$ ipython --no-banner

In [1]: import numpy as np

In [2]: import numpy.linalg as la

In [3]: np.set_printoptions(precision=2, suppress=True, linewidth=120, sign=" ")

In [4]: u = np.array([5, 4, -2]) + 0.5

In [5]: data = np.eye(3) - 2 * np.outer(u, u) / (u @ u)

In [6]: print(data)
[[-0.15 -0.94  0.31]
 [-0.94  0.23  0.26]
 [ 0.31  0.26  0.91]]

In [7]: rng = np.random.default_rng(6340)

In [8]: lab = rng.permutation(3)

In [9]: print(lab)
[ 0  2  1]

In [10]: M2 = data[lab][:, lab]

In [11]: print(np.diag(M2))
[-0.15  0.91  0.23]

In [12]: print(M2)
[[-0.15  0.31 -0.94]
 [ 0.31  0.91  0.26]
 [-0.94  0.26  0.23]]

In [13]: feats = np.load("out19.npy")

In [14]: print(feats)
[[ 1.81 -1.1   1.7   1.72]
 [-1.1   2.04  0.9  -2.19]
 [ 1.7   0.9   4.06 -0.58]
 [ 1.72 -2.19 -0.58  1.1 ]]

In [15]: print(round(float(la.eigvalsh(feats).min()), 2))
-1.0

In [16]: print(np.all(la.eigvalsh(feats) > 0))
False

In [17]: print([round(float(la.det(feats[:i, :i])), 2) + 0 for i in range(1, 5)])
[1.81, 2.48, -0.56, 0.0]

In [18]: W2 = np.array([[0.1, 2.4, -1.0, 1.2], [-0.8, 1.5, 0.1, -1.3], [0.3, 1.3, -1.7, 1.4]])

In [19]: M = np.array([[0, 1, 2],
    ...:     [1, 2, 2],
    ...:     [0, 1, 1],
    ...:     [1, 0, 1],
    ...:     [2, 1, 0],
    ...:     [2, 0, 0],
    ...:     [0, 2, 0],
    ...:     [0, 0, 0],
    ...:     [1, 2, 0],
    ...:     [0, 1, 2],
    ...:     [2, 1, 2],
    ...:     [1, 1, 0],
    ...:     [2, 2, 0],
    ...:     [1, 0, 0],
    ...:     [2, 1, 0],
    ...:     [1, 1, 1],
    ...:     [1, 1, 2],
    ...:     [1, 1, 1],
    ...:     [2, 2, 0]]) @ W2 + 0.3 * rng.normal(size=(19, 4))

In [20]: print(M)
[[-0.74  4.16 -3.67  1.11]
 [-0.26  7.79 -4.45  1.49]
 [-0.88  3.28 -1.67  0.35]
 [ 0.61  3.83 -2.65  2.11]
 [-0.46  6.52 -2.08  1.36]
 [ 0.36  4.68 -2.04  2.84]
 [-1.37  3.25  0.51 -2.93]
 [ 0.09  0.38 -0.48  0.09]
 [-1.68  5.85 -0.93 -1.55]
 [-0.12  4.09 -3.63  0.74]
 [ 0.03  8.8  -4.96  4.09]
 [-0.75  3.52 -0.7   0.15]
 [-2.    7.92 -1.82  0.23]
 [ 0.37  2.52 -0.89  0.93]
 [-0.47  6.58 -2.66  1.53]
 [-0.45  4.98 -2.69  1.11]
 [-0.46  5.85 -4.52  2.89]
 [-0.61  4.97 -2.66  1.27]
 [-1.16  7.8  -1.5  -0.41]]

In [21]: x0 = np.array([-1, 1, 2, 1])

In [22]: rhs = M @ x0

In [23]: print(np.round(la.pinv(M) @ M, 2) + 0)
[[ 1.  0.  0.  0.]
 [ 0.  1.  0.  0.]
 [ 0.  0.  1.  0.]
 [ 0.  0.  0.  1.]]

In [24]: rhs = rhs + 0.3 * rng.normal(size=19)

In [25]: print(rhs)
[-1.69  0.68  1.3  -0.26  4.49  3.37  2.57 -0.71  4.01 -2.41  2.51  2.41  6.14  1.9   3.4   1.2   0.33  1.95  5.64]

In [26]: coef, *_ = la.lstsq(M, rhs)

In [27]: print(round(la.norm(rhs - M @ coef), 2))
1.25

In [28]: print(np.round(M.T @ (rhs - M @ coef), 2) + 0)
[ 0.  0.  0.  0.]

In [29]: print([round(float(la.norm(la.solve(M.T @ M + lam * np.eye(4), M.T @ rhs))), 2) for lam in (0, 1, 10, 100)])
[2.63, 2.3, 1.31, 0.46]

In [30]: print(coef.round())
[-1.  1.  2.  1.]

In [31]: print(coef)
[-0.79  1.04  2.06  0.99]
